$ python3 -q
>>> import numpy as np
>>> from numpy import linalg as LA
>>> np.set_printoptions(precision=2, suppress=True, linewidth=160, legacy="1.25")
>>> K = np.array([[0, -9, 0, 0], [0, 0, 0, 0], [0, 0, 0, 5]])
>>> # rank 2
>>> print(LA.svd(K, compute_uv=False))
[9. 5. 0.]
>>> K @ K.T
array([[81,  0,  0],
       [ 0,  0,  0],
       [ 0,  0, 25]])
>>> K.T @ K
array([[ 0,  0,  0,  0],
       [ 0, 81,  0,  0],
       [ 0,  0,  0,  0],
       [ 0,  0,  0, 25]])
>>> r = LA.matrix_rank(K)
>>> r
2
>>> null = LA.svd(K)[2][r:].T
>>> print(np.allclose(K @ null, 0))
True
>>> LA.matrix_rank(K.T @ K), LA.matrix_rank(K @ K.T)
(2, 2)
>>> null.shape
(4, 2)
>>> print([int(LA.matrix_rank(np.delete(K, i, axis=0))) for i in range(3)])
[1, 2, 1]
>>> K @ null
array([[0., 0.],
       [0., 0.],
       [0., 0.]])
>>> [int(LA.matrix_rank(K[:i])) for i in range(1, len(K) + 1)]
[1, 1, 2]
>>> [int(LA.matrix_rank(K[:, :j + 1])) for j in range(4)]
[0, 1, 1, 2]
>>> rng = np.random.default_rng(131)
>>> M2 = K + rng.integers(-2, 3, (3, 2)) @ rng.integers(-2, 3, (2, 4))
>>> M2
array([[ 2, -7,  0,  2],
       [ 0,  4,  1,  4],
       [ 2, -2, -1,  3]])
>>> M2 - K
array([[ 2,  2,  0,  2],
       [ 0,  4,  1,  4],
       [ 2, -2, -1, -2]])
>>> LA.matrix_rank(M2 - K, tol=1e-8)
2
>>> print(np.abs(M2 - K).sum(axis=1))
[6 9 7]
>>> W1 = np.array([[2, 0], [5, 5], [-3, -1], [-3, -4]])
>>> beta = np.array([1, 1])
>>> H = np.maximum(M2 @ W1 + beta, 0)
>>> (H > 0).astype(int)
array([[0, 0],
       [1, 1],
       [0, 0]])
>>> cent = np.array([[-2, -4, 4], [-4, 4, -4]])
>>> (H @ cent).round(6).argmax(axis=1)
array([0, 2, 0])
>>> feats = np.load("a.npy")
>>> feats
array([[ 1.,  1.,  0.,  0.],
       [-2., -1.,  0.,  0.],
       [ 0.,  0.,  1.,  3.],
       [ 0.,  0.,  2.,  0.]])
>>> O, evecs = LA.qr(feats[:, :1])[0], LA.qr(feats[:, 1:])[0]
>>> sv = LA.svd(O.T @ evecs, compute_uv=False)
>>> np.degrees(np.arccos(sv.clip(0, 1)))
array([18.43])
>>> (sv > 0.9).sum()
1
>>> print(sv)
[0.95]
>>> print(np.round(LA.norm(O @ O.T - evecs @ evecs.T, 2), 2))
1.0
>>> u = np.array([1, -1])
>>> np.cross(feats[1, :3], feats[3, :3])
array([-2.,  4.,  0.])
>>> np.array([np.convolve(row, u, "same") for row in feats])
array([[ 1.,  0., -1.,  0.],
       [-2.,  1.,  1.,  0.],
       [ 0.,  0.,  1.,  2.],
       [ 0.,  0.,  2., -2.]])
>>> np.polyval(u, feats[1])
array([-3., -2., -1., -1.])
>>> mat = np.array([[-1, 0, 1, 2], [3, 4, 5, 6]])
>>> # row 1 is much longer than the rest
>>> print(round(LA.norm(mat, 1), 2), round(LA.norm(mat, np.inf), 2))
8.0 18.0
>>> np.round(LA.norm(mat) ** 2 / LA.norm(mat, 2) ** 2, 2)
1.04
>>> LA.norm(mat, axis=1).argmax()
1
>>> LA.norm(mat, axis=1)
array([2.45, 9.27])
